$ ipython --no-banner

In [1]: import numpy as np

In [2]: import numpy.linalg as la

In [3]: np.set_printoptions(precision=2, suppress=True, linewidth=200, sign=" ")

In [4]: rng = np.random.default_rng(4425)

In [5]: z = rng.integers(0, 3, 4)

In [6]: E = np.triu((z[:, None] == z) & (rng.random((4, 4)) < 0.8), 1).astype(int)

In [7]: E += E.T

In [8]: E
Out[8]: 
array([[ 0,  0,  1,  0],
       [ 0,  0,  0,  1],
       [ 1,  0,  0,  0],
       [ 0,  1,  0,  0]])

In [9]: E.ravel(order="F")
Out[9]: array([ 0,  0,  1,  0,  0,  0,  0,  1,  1,  0,  0,  0,  0,  1,  0,  0])

In [10]: blk = E.reshape(4, 2, -1)

In [11]: np.einsum("ihd,ihd->ih", blk, blk)
Out[11]: 
array([[ 0,  1],
       [ 0,  1],
       [ 1,  0],
       [ 1,  0]])

In [12]: w, evecs = la.eigh(E)

In [13]: la.eigvalsh(E + -3 * np.eye(4))
Out[13]: array([-4., -4., -2., -2.])

In [14]: w
Out[14]: array([-1., -1.,  1.,  1.])

In [15]: la.eigvalsh(E @ E)
Out[15]: array([ 1.,  1.,  1.,  1.])

In [16]: la.svd(E, compute_uv=False)
Out[16]: array([ 1.,  1.,  1.,  1.])

In [17]: np.round(evecs @ np.diag(w) @ evecs.T, 2) + 0
Out[17]: 
array([[ 0.,  0.,  1.,  0.],
       [ 0.,  0.,  0.,  1.],
       [ 1.,  0.,  0.,  0.],
       [ 0.,  1.,  0.,  0.]])

In [18]: np.round(evecs.T @ E @ evecs, 2) + 0
Out[18]: 
array([[-1.,  0.,  0.,  0.],
       [ 0., -1.,  0.,  0.],
       [ 0.,  0.,  1.,  0.],
       [ 0.,  0.,  0.,  1.]])

In [19]: W0 = np.load("dump.npy")

In [20]: W0
Out[20]: 
array([[-1.,  0., -1.,  0.,  0.,  0.,  0.,  0.],
       [-4., -3.,  4., -3.,  0.,  0.,  0.,  0.],
       [ 5., -3., -4., -3.,  0.,  0.,  0.,  0.],
       [ 0.,  0., -4.,  0.,  0.,  0.,  0.,  0.],
       [ 0.,  0.,  0.,  0.,  1., -3.,  3.,  3.],
       [ 0.,  0.,  0.,  0., -2.,  1., -3.,  2.],
       [ 0.,  0.,  0.,  0.,  2.,  3., -2., -2.],
       [ 0.,  0.,  0.,  0.,  1.,  1.,  2., -1.]])

In [21]: (la.matrix_power((W0 != 0) + (W0.T != 0) + np.eye(8), 8) > 0).astype(int)
Out[21]: 
array([[ 1,  1,  1,  1,  0,  0,  0,  0],
       [ 1,  1,  1,  1,  0,  0,  0,  0],
       [ 1,  1,  1,  1,  0,  0,  0,  0],
       [ 1,  1,  1,  1,  0,  0,  0,  0],
       [ 0,  0,  0,  0,  1,  1,  1,  1],
       [ 0,  0,  0,  0,  1,  1,  1,  1],
       [ 0,  0,  0,  0,  1,  1,  1,  1],
       [ 0,  0,  0,  0,  1,  1,  1,  1]])

In [22]: W0 @ W0
Out[22]: 
array([[ -4.,   3.,   5.,   3.,   0.,   0.,   0.,   0.],
       [ 36.,  -3., -12.,  -3.,   0.,   0.,   0.,   0.],
       [-13.,  21.,  11.,  21.,   0.,   0.,   0.,   0.],
       [-20.,  12.,  16.,  12.,   0.,   0.,   0.,   0.],
       [  0.,   0.,   0.,   0.,  16.,   6.,  12., -12.],
       [  0.,   0.,   0.,   0.,  -8.,   0.,   1.,   0.],
       [  0.,   0.,   0.,   0., -10., -11.,  -3.,  18.],
       [  0.,   0.,   0.,   0.,   2.,   3.,  -6.,   2.]])

In [23]: (W0 != 0).astype(int)
Out[23]: 
array([[ 1,  0,  1,  0,  0,  0,  0,  0],
       [ 1,  1,  1,  1,  0,  0,  0,  0],
       [ 1,  1,  1,  1,  0,  0,  0,  0],
       [ 0,  0,  1,  0,  0,  0,  0,  0],
       [ 0,  0,  0,  0,  1,  1,  1,  1],
       [ 0,  0,  0,  0,  1,  1,  1,  1],
       [ 0,  0,  0,  0,  1,  1,  1,  1],
       [ 0,  0,  0,  0,  1,  1,  1,  1]])
